In [1]: import numpy as np

In [2]: from numpy import linalg as LA

In [3]: np.set_printoptions(precision=3, suppress=True, linewidth=100)

In [4]: A = -2 * np.eye(5) + np.eye(5, k=1)

In [5]: A
Out[5]: 
array([[-2.,  1.,  0.,  0.,  0.],
       [ 0., -2.,  1.,  0.,  0.],
       [ 0.,  0., -2.,  1.,  0.],
       [ 0.,  0.,  0., -2.,  1.],
       [ 0.,  0.,  0.,  0., -2.]])

In [6]: M2 = np.inv(A)
AttributeError: module 'numpy' has no attribute 'inv'


In [7]: M2 = LA.inv(A)

In [8]: round(LA.det(A) * LA.det(M2), 3)
Out[8]: np.float64(1.0)

In [9]: LA.det(A) * M2
Out[9]: 
array([[16.,  8.,  4.,  2.,  1.],
       [ 0., 16.,  8.,  4.,  2.],
       [ 0.,  0., 16.,  8.,  4.],
       [ 0.,  0.,  0., 16.,  8.],
       [ 0.,  0.,  0.,  0., 16.]])

In [10]: A @ M2
Out[10]: 
array([[1., 0., 0., 0., 0.],
       [0., 1., 0., 0., 0.],
       [0., 0., 1., 0., 0.],
       [0., 0., 0., 1., 0.],
       [0., 0., 0., 0., 1.]])

In [11]: vals, V = LA.eig(A)

In [12]: np.sort(LA.eigvals(A.T))
Out[12]: array([-2., -2., -2., -2., -2.])

In [13]: np.sort(LA.eigvals(A @ A))
Out[13]: array([4., 4., 4., 4., 4.])

In [14]: A @ V[:, 0] - vals[0] * V[:, 0]
Out[14]: array([0., 0., 0., 0., 0.])

In [15]: np.sort(LA.eigvals(LA.inv(A)))
Out[15]: array([-0.5, -0.5, -0.5, -0.5, -0.5])

In [16]: vals
Out[16]: array([-2., -2., -2., -2., -2.])

In [17]: s = 5 * 0.9 ** np.arange(5)

In [18]: rng = np.random.default_rng(80760)

In [19]: K = rng.normal(size=(44, 5)) * rng.permutation(s)

In [20]: K
Out[20]: 
array([[  0.608,  -5.93 ,  -7.671,   0.51 ,   1.176],
       [ -2.957,  -7.441,  -8.962,   7.544,  -4.819],
       [  5.582,  -4.988,   5.226,  -4.646,  -4.616],
       [ -5.963,  -5.325,   5.495,   2.645,   0.883],
       [  2.765,  -0.325,  -5.383,   3.081,  -2.02 ],
       [ -1.218,  -1.809,  -2.082,  -2.447,   1.223],
       [ -6.134,   0.564,   0.501,  -2.196,  -1.607],
       [ -2.214,  -3.35 ,  -9.473,  -1.347,  -4.13 ],
       [ -2.645,  -3.902,  -5.371,  10.719,  -0.02 ],
       [ -0.299,  -5.35 ,  -4.56 ,  -4.294,   1.792],
       [  0.209,   1.65 ,  -3.61 ,  -2.515,  -0.082],
       [  1.681,   2.956,  -6.814,  -6.956,  -1.064],
       [ -0.335,  -3.097,  -1.437,   5.017,   8.432],
       [ -0.65 ,   1.482,   1.805,  -1.468,  -0.209],
       [ -7.036,  -0.688,   2.953,   0.678,   2.023],
       [  3.795,  -4.36 ,  -1.44 ,   1.052, -10.602],
       [ -3.158,   1.018,  -8.998,   6.482,   1.172],
       [ -4.9  ,  -0.718,  -1.353,  -4.257,  -1.94 ],
       [  3.136,  -1.716,   0.08 ,   1.068,   1.053],
       [ -1.925,  -2.711,   4.438,  -2.801,   1.255],
       [ -2.431,  -4.188,   2.746,   2.583,   0.462],
       [  8.384,  -9.883,  -2.447,  -2.053,  -2.329],
       [  7.451,  -2.442,  -3.445,   0.951,   2.408],
       [  2.377,  -1.52 ,   1.387,   1.678,   3.626],
       [  3.834,   7.776,  -0.909,  -1.804,  -3.534],
       [  2.031,  -3.905,  -0.658,   3.814,   5.018],
       [ -0.434,   9.215,   4.564,   1.805,   2.767],
       [ -3.739,   4.341,   5.786,  -1.994,  -1.032],
       [ -4.142,  -4.136,   1.844,  11.277,   7.279],
       [  1.385,  10.457,   0.462,  -3.042,  -5.759],
       [ -7.406,  -2.415,  12.465,  -0.09 ,  -1.75 ],
       [ -1.373,   0.758,   6.521,   0.456,   5.109],
       [  4.102,   3.058,   4.47 ,   1.254,  -0.461],
       [ -0.965,  -1.68 ,   0.352,   1.213,  -0.542],
       [  0.677, -12.006,   2.401,   7.247,   5.456],
       [  1.739,   2.1  ,  -2.044,  -7.485,   4.547],
       [  5.974,  -0.09 ,  -0.605,  -0.691,  -6.395],
       [  0.605,   5.336,   6.119,  -3.869,   3.701],
       [  3.912,  -1.799,   0.014,  -3.669,   7.004],
       [ -2.291,  -7.101,  -1.176,   2.587,   4.939],
       [  0.459,  -0.711,   2.144,   4.864,   1.156],
       [ -1.739,  -3.737,  -4.245,   0.97 ,   1.184],
       [  1.836,  -3.987,   2.363,  -6.192,  -2.894],
       [  5.099,   8.766,   1.89 ,  -2.96 ,  -0.337]])

In [21]: cen = K - K.mean(axis=0)

In [22]: V = LA.svd(cen)[2][:2]

In [23]: M2 = cen - cen @ V.T @ V

In [24]: np.round(np.cov(cen @ V.T, rowvar=False), 3) + 0
Out[24]: 
array([[31.854,  0.   ],
       [ 0.   , 24.088]])

In [25]: np.diag(V.T @ V)
Out[25]: array([0.195, 0.498, 0.701, 0.374, 0.232])

In [26]: round(float(LA.norm(M2) / LA.norm(cen)), 3)
Out[26]: 0.625

In [27]: M2.std(axis=0)
Out[27]: array([2.996, 2.614, 1.934, 2.583, 2.966])

In [28]: (cen @ V.T).std(axis=0)
Out[28]: array([5.579, 4.852])

In [29]: cent = K[[42, 20]].astype(float)

In [30]: for _ in range(3):
    ...:     z = LA.norm(K[:, None] - cent, axis=-1).argmin(axis=1)
    ...:     cent = np.array([K[z == j].mean(axis=0) for j in range(2)])
    ...: 

In [31]: z
Out[31]: 
array([1, 1, 0, 1, 0, 0, 0, 0, 1, 0, 0, 0, 1, 0, 1, 0, 1, 0, 0, 1, 1, 0, 0, 1, 0, 1, 0, 0, 1, 0, 1,
       1, 0, 1, 1, 0, 0, 0, 0, 1, 1, 1, 0, 0])

In [32]: cent[1] - cent[0]
Out[32]: array([-3.687, -4.292,  0.658,  5.734,  3.193])

In [33]: np.bincount(z)
Out[33]: array([25, 19])

In [34]: m1 = np.loadtxt("case16.csv", delimiter=",")

In [35]: m1
Out[35]: 
array([[-4.,  2., -5.,  4.,  4.,  2., -1., -2.,  3.,  1.],
       [ 2., -4.,  2., -5.,  4.,  4.,  2., -1., -2.,  3.],
       [-5.,  2., -4.,  2., -5.,  4.,  4.,  2., -1., -2.],
       [ 4., -5.,  2., -4.,  2., -5.,  4.,  4.,  2., -1.],
       [ 4.,  4., -5.,  2., -4.,  2., -5.,  4.,  4.,  2.],
       [ 2.,  4.,  4., -5.,  2., -4.,  2., -5.,  4.,  4.],
       [-1.,  2.,  4.,  4., -5.,  2., -4.,  2., -5.,  4.],
       [-2., -1.,  2.,  4.,  4., -5.,  2., -4.,  2., -5.],
       [ 3., -2., -1.,  2.,  4.,  4., -5.,  2., -4.,  2.],
       [ 1.,  3., -2., -1.,  2.,  4.,  4., -5.,  2., -4.]])

In [36]: np.trace(m1)
Out[36]: np.float64(-40.0)

In [37]: (m1 + m1.T) / 2
Out[37]: 
array([[-4.,  2., -5.,  4.,  4.,  2., -1., -2.,  3.,  1.],
       [ 2., -4.,  2., -5.,  4.,  4.,  2., -1., -2.,  3.],
       [-5.,  2., -4.,  2., -5.,  4.,  4.,  2., -1., -2.],
       [ 4., -5.,  2., -4.,  2., -5.,  4.,  4.,  2., -1.],
       [ 4.,  4., -5.,  2., -4.,  2., -5.,  4.,  4.,  2.],
       [ 2.,  4.,  4., -5.,  2., -4.,  2., -5.,  4.,  4.],
       [-1.,  2.,  4.,  4., -5.,  2., -4.,  2., -5.,  4.],
       [-2., -1.,  2.,  4.,  4., -5.,  2., -4.,  2., -5.],
       [ 3., -2., -1.,  2.,  4.,  4., -5.,  2., -4.,  2.],
       [ 1.,  3., -2., -1.,  2.,  4.,  4., -5.,  2., -4.]])

In [38]: round(np.abs(LA.eigvals(m1)).max(), 3)
Out[38]: np.float64(18.936)

In [39]: m1.inv()
AttributeError: 'numpy.ndarray' object has no attribute 'inv'


In [40]: np.sort(np.abs(LA.eigvals(m1)))
Out[40]: array([ 0.144,  1.683,  2.798,  6.032, 10.53 , 10.878, 11.81 , 11.929, 15.536, 18.936])

In [41]: Uu, s, VT = LA.svd(m1)

In [42]: np.argmax(s[:-1] / (s[1:] + 1e-6)) + 1
Out[42]: np.int64(9)

In [43]: M2 = Uu[:, :9] @ np.diag(s[:9]) @ VT[:9]

In [44]: round(LA.norm(m1 - M2, 2), 3), round(s[9], 3)
Out[44]: (np.float64(0.144), np.float64(0.144))

In [45]: round(float(LA.norm(m1 - M2) / LA.norm(m1)), 3)
Out[45]: 0.004

In [46]: cent = np.array([[0, -2, -1, 0], [-2, -2, -2, -2], [-1, -1, 1, -2], [0, 0, 2, 2]])

In [47]: W0 = (rng.random((21, 4)) < 0.25) @ cent

In [48]: W0
Out[48]: 
array([[ 0,  0,  0,  0],
       [-2, -4, -1,  0],
       [-1, -3,  2,  0],
       [-2, -2, -2, -2],
       [-3, -5, -2, -4],
       [-2, -2, -2, -2],
       [ 0,  0,  2,  2],
       [ 0,  0,  0,  0],
       [-3, -5, -2, -4],
       [-2, -2, -2, -2],
       [-1, -1,  1, -2],
       [-1, -3,  0, -2],
       [ 0,  0,  2,  2],
       [ 0,  0,  2,  2],
       [-1, -1,  1, -2],
       [ 0,  0,  0,  0],
       [ 0,  0,  0,  0],
       [-3, -3,  1, -2],
       [ 0,  0,  0,  0],
       [-1, -1,  1, -2],
       [ 0,  0,  2,  2]])

In [49]: z = W0[:, 2] > np.median(W0[:, 2])

In [50]: u = W0[z].mean(axis=0) - W0[~z].mean(axis=0)

In [51]: ((W0 - W0.mean(axis=0)) @ u > 0).astype(int)
Out[51]: array([1, 0, 1, 0, 0, 0, 1, 1, 0, 0, 1, 0, 1, 1, 1, 1, 1, 0, 1, 1, 1])

In [52]: cen = W0 - W0.mean(axis=1)
ValueError: operands could not be broadcast together with shapes (21,4) (21,) 


In [53]: cen = W0 - W0.mean(axis=0)

In [54]: Uu, s, VT = LA.svd(cen, full_matrices=False)

In [55]: (np.sign(Uu[:, 0]) == np.sign(Uu[0, 0])).astype(int)
Out[55]: array([1, 0, 1, 0, 0, 0, 1, 1, 0, 0, 0, 0, 1, 1, 0, 1, 1, 0, 1, 0, 1])

In [56]: np.abs(VT[0]).argmax()
Out[56]: np.int64(3)

In [57]: np.abs(VT[-1])
Out[57]: array([0.899, 0.408, 0.037, 0.152])

In [58]: s
Out[58]: array([12.464,  4.9  ,  3.794,  1.682])

In [59]: hat = W0 @ LA.solve(W0.T @ W0, W0.T)

In [60]: np.round(LA.eigvalsh(hat), 3) + 0
Out[60]: array([0., 0., 0., 0., 0., 0., 0., 0., 0., 0., 0., 0., 0., 0., 0., 0., 0., 1., 1., 1., 1.])

In [61]: vec = np.array([-3, 2, 2, -2])

In [62]: y = W0 @ vec

In [63]: y
Out[63]: array([ 0, -4,  1,  2,  3,  2,  0,  0,  3,  2,  7,  1,  0,  0,  7,  0,  0,  9,  0,  7,  0])

In [64]: y = y + 0.1 * rng.normal(size=21)

In [65]: y.round(3) + 0
Out[65]: 
array([-0.063, -4.113,  0.932,  2.08 ,  2.882,  1.991, -0.228,  0.038,  2.778,  1.865,  6.901,
        1.027, -0.025,  0.017,  7.062, -0.016,  0.067,  8.964,  0.   ,  7.039, -0.003])

In [66]: b, *_ = LA.lstsq(W0, y)

In [67]: b.round()
Out[67]: array([-3.,  2.,  2., -2.])

In [68]: X = np.array([[2, 2, -1, 0, 1, 0, -2],
    ...:     [0, 0, 0, 0, -2, 0, 1],
    ...:     [0, 0, -1, 2, -2, 2, -1],
    ...:     [0, 0, 0, 0, 0, 0, -2],
    ...:     [0, 0, 0, 0, -2, -2, 2],
    ...:     [0, 0, 0, 0, 0, 0, -2],
    ...:     [0, 0, 0, 0, 0, 0, 2]])

In [69]: X
Out[69]: 
array([[ 2,  2, -1,  0,  1,  0, -2],
       [ 0,  0,  0,  0, -2,  0,  1],
       [ 0,  0, -1,  2, -2,  2, -1],
       [ 0,  0,  0,  0,  0,  0, -2],
       [ 0,  0,  0,  0, -2, -2,  2],
       [ 0,  0,  0,  0,  0,  0, -2],
       [ 0,  0,  0,  0,  0,  0,  2]])

In [70]: np.allclose(X, X.T)
Out[70]: False

In [71]: X @ X
Out[71]: 
array([[  4,   4,  -1,  -2,  -2,  -4,  -3],
       [  0,   0,   0,   0,   4,   4,  -2],
       [  0,   0,   1,  -2,   6,   2, -13],
       [  0,   0,   0,   0,   0,   0,  -4],
       [  0,   0,   0,   0,   4,   4,   4],
       [  0,   0,   0,   0,   0,   0,  -4],
       [  0,   0,   0,   0,   0,   0,   4]])

In [72]: LA.matrix_power(X, 4)
Out[72]: 
array([[ 16,  16,  -5,  -6,  -6, -10,  -3],
       [  0,   0,   0,   0,  16,  16,  -8],
       [  0,   0,   1,  -2,  30,  26, -41],
       [  0,   0,   0,   0,   0,   0, -16],
       [  0,   0,   0,   0,  16,  16,  16],
       [  0,   0,   0,   0,   0,   0, -16],
       [  0,   0,   0,   0,   0,   0,  16]])

In [73]: LA.determinant(X)
AttributeError: module 'numpy.linalg' has no attribute 'determinant'


In [74]: round(LA.det(X), 3)
Out[74]: np.float64(0.0)

In [75]: np.trace(X)
Out[75]: np.int64(1)

In [76]: np.allclose(X @ X.T, X.T @ X)
Out[76]: False

In [77]: Uu, s, VT = LA.svd(X)

In [78]: V = VT[:(s > 1e-8).sum()]

In [79]: vec = X[3] + 2 * X[6] + rng.integers(2) * np.eye(7)[5]

In [80]: vec
Out[80]: array([0., 0., 0., 0., 0., 1., 2.])

In [81]: np.round(V.T @ V, 3) + 0
Out[81]: 
array([[ 0.455,  0.455, -0.182, -0.091,  0.   ,  0.   ,  0.   ],
       [ 0.455,  0.455, -0.182, -0.091,  0.   ,  0.   ,  0.   ],
       [-0.182, -0.182,  0.273, -0.364,  0.   ,  0.   ,  0.   ],
       [-0.091, -0.091, -0.364,  0.818,  0.   ,  0.   ,  0.   ],
       [ 0.   ,  0.   ,  0.   ,  0.   ,  1.   ,  0.   ,  0.   ],
       [ 0.   ,  0.   ,  0.   ,  0.   ,  0.   ,  1.   ,  0.   ],
       [ 0.   ,  0.   ,  0.   ,  0.   ,  0.   ,  0.   ,  1.   ]])

In [82]: round(LA.norm(vec - V.T @ V @ vec), 3)
Out[82]: np.float64(0.0)

In [83]: np.diag(V.T @ V)
Out[83]: array([0.455, 0.455, 0.273, 0.818, 1.   , 1.   , 1.   ])
